>>> import numpy as np
>>> np.set_printoptions(suppress=True, linewidth=200)
>>> def rnd(a):
...     return np.round(a, 3) + 0
... 
>>> data = np.load("run5.npy")
>>> data
array([[-0.909, -1.   ,  0.523,  0.89 ,  0.797, -0.894, -0.887],
       [ 0.952, -0.664,  0.965, -0.967, -0.979, -0.766, -0.47 ],
       [-0.789,  0.653, -0.996,  0.883,  0.987,  0.74 ,  0.843],
       [ 0.988,  0.716,  0.898, -0.992, -0.988, -0.438,  0.319],
       [ 0.01 ,  0.851, -0.641, -0.53 ,  0.388,  0.291,  0.804],
       [-0.818,  0.462, -0.99 ,  0.749,  0.983,  0.537,  0.874],
       [-0.992, -1.   ,  0.989,  0.983,  0.711, -0.987, -0.996],
       [-0.859,  0.363,  0.119, -0.319,  0.691, -0.273,  0.731],
       [ 0.983,  1.   , -0.915, -0.954, -0.859,  0.983,  0.978],
       [-0.273,  0.98 , -0.988,  0.119,  0.915,  0.804,  0.95 ],
       [-0.885,  0.953,  0.982, -0.273, -0.641,  0.139, -0.06 ],
       [-0.923, -0.896,  0.856,  0.701,  0.371, -0.558, -0.686],
       [-0.994, -0.999, -0.885,  0.986,  0.996, -0.691, -0.371],
       [-0.96 , -1.   ,  0.898,  0.949,  0.716, -0.952, -0.975],
       [ 0.961,  0.978, -1.   ,  0.235,  0.94 ,  0.951,  0.97 ],
       [-0.896, -0.999, -0.943,  0.934,  0.987, -0.774, -0.319],
       [ 0.933,  0.98 ,  0.726, -0.98 , -0.948,  0.168,  0.716],
       [-0.996, -0.827, -0.954,  0.995,  0.997,  0.336,  0.   ],
       [-0.585, -0.967,  0.235,  0.572,  0.47 , -0.598, -0.578],
       [-0.658,  0.963, -0.996,  0.774,  0.976,  0.869,  0.92 ],
       [ 0.938,  0.998, -0.976, -0.834, -0.08 ,  0.879,  0.955],
       [ 0.397,  0.999, -0.363, -0.43 , -0.478,  0.905,  0.77 ],
       [-0.735,  0.982,  0.617, -0.363, -0.06 ,  0.478,  0.653],
       [-0.3  ,  0.523,  0.235,  0.598, -0.11 ,  0.43 , -0.422],
       [ 0.1  , -0.405, -0.981,  0.523,  0.894,  0.282,  0.598],
       [-0.207,  0.789, -0.686, -0.11 ,  0.523,  0.38 ,  0.686],
       [-0.834, -0.999,  0.876,  0.872,  0.3  , -0.872, -0.955],
       [-0.953, -1.   ,  1.   ,  0.1  , -0.984, -0.997, -0.999],
       [ 0.8  ,  0.969,  0.119, -0.954, -0.711,  0.207,  0.851],
       [ 0.149, -0.999,  0.814,  0.572, -0.38 , -0.89 , -0.958],
       [-0.235, -0.969, -0.989,  0.77 ,  0.966, -0.217,  0.371],
       [-0.998, -1.   ,  0.976,  0.929,  0.901, -0.981, -0.94 ],
       [ 0.981,  0.915, -0.119, -0.941, -0.917,  0.327,  0.515],
       [-0.975, -0.991,  1.   , -0.04 , -0.804, -0.959, -0.953],
       [-0.06 , -0.997,  0.898, -0.04 , -0.438, -0.901, -0.859],
       [-0.371,  0.99 ,  0.793, -0.319, -0.629,  0.629,  0.291],
       [ 0.95 ,  1.   ,  0.958, -0.987, -0.994,  0.778,  0.701]])
>>> Xs = data - data.mean(axis=0)
>>> U, s, Vt = np.linalg.svd(Xs, full_matrices=False)
>>> print(np.linalg.matrix_rank(Xs))
7
>>> rnd((s ** 2).sum() ** 2 / (s ** 4).sum())
np.float64(2.409)
>>> np.abs(U[:, 0]).argmax()
np.int64(8)
>>> np.abs(Vt[0]).argmax()
np.int64(1)
>>> print(rnd(Xs.mean(axis=0)))
[0. 0. 0. 0. 0. 0. 0.]
>>> rnd(s)
array([9.299, 7.062, 3.384, 1.896, 1.768, 1.029, 0.752])
>>> x = np.array([7, 3, 7, 7, -6, 9, -3])
>>> y = data @ x
>>> rnd(np.linalg.lstsq(data, y)[0])
array([ 7.,  3.,  7.,  7., -6.,  9., -3.])
>>> rng = np.random.default_rng(4853)
>>> y = y + 0.3 * rng.normal(size=37)
>>> print(rnd(y))
[ -9.799   4.983  -5.998   8.923  -7.763  -9.189  -5.984 -14.86    8.265  -6.425   7.289  -4.013 -20.288  -6.019   4.662 -21.352  13.287 -11.865  -7.589  -3.811   1.907   8.668   2.381  10.756
  -8.604  -6.973  -3.723  -1.985   5.692   5.102 -15.127  -7.534   8.785  -4.036   0.227  12.492  20.038]
>>> beta, *_ = np.linalg.lstsq(data, y)
>>> print(beta.round())
[ 7.  3.  7.  7. -6.  9. -3.]
>>> rnd(data.T @ (y - data @ beta))
array([0., 0., 0., 0., 0., 0., 0.])
>>> rnd(beta)
array([ 6.937,  2.945,  7.151,  7.126, -5.991,  9.072, -2.889])
>>> rnd(np.linalg.norm(y - data @ beta))
np.float64(2.034)
>>> dist = np.linalg.norm(data[:, None] - data[None], axis=-1)
>>> np.flatnonzero(dist[23] < dist.mean() / 2)
array([23])
>>> Xs = data - data.mean(axis=0)
>>> vecs = np.linalg.svd(Xs)[2][:2]
>>> out = Xs - Xs @ vecs.T @ vecs
>>> rnd(out.std(axis=0))
array([0.417, 0.311, 0.311, 0.204, 0.216, 0.229, 0.163])
>>> rnd(np.linalg.norm(out) / np.linalg.norm(Xs))
np.float64(0.356)
>>> out = data / np.linalg.norm(data, axis=1, keepdims=True)
>>> cov = out @ out.T
>>> rnd(np.linalg.norm(out, axis=1))
array([1., 1., 1., 1., 1., 1., 1., 1., 1., 1., 1., 1., 1., 1., 1., 1., 1., 1., 1., 1., 1., 1., 1., 1., 1., 1., 1., 1., 1., 1., 1., 1., 1., 1., 1., 1., 1.])
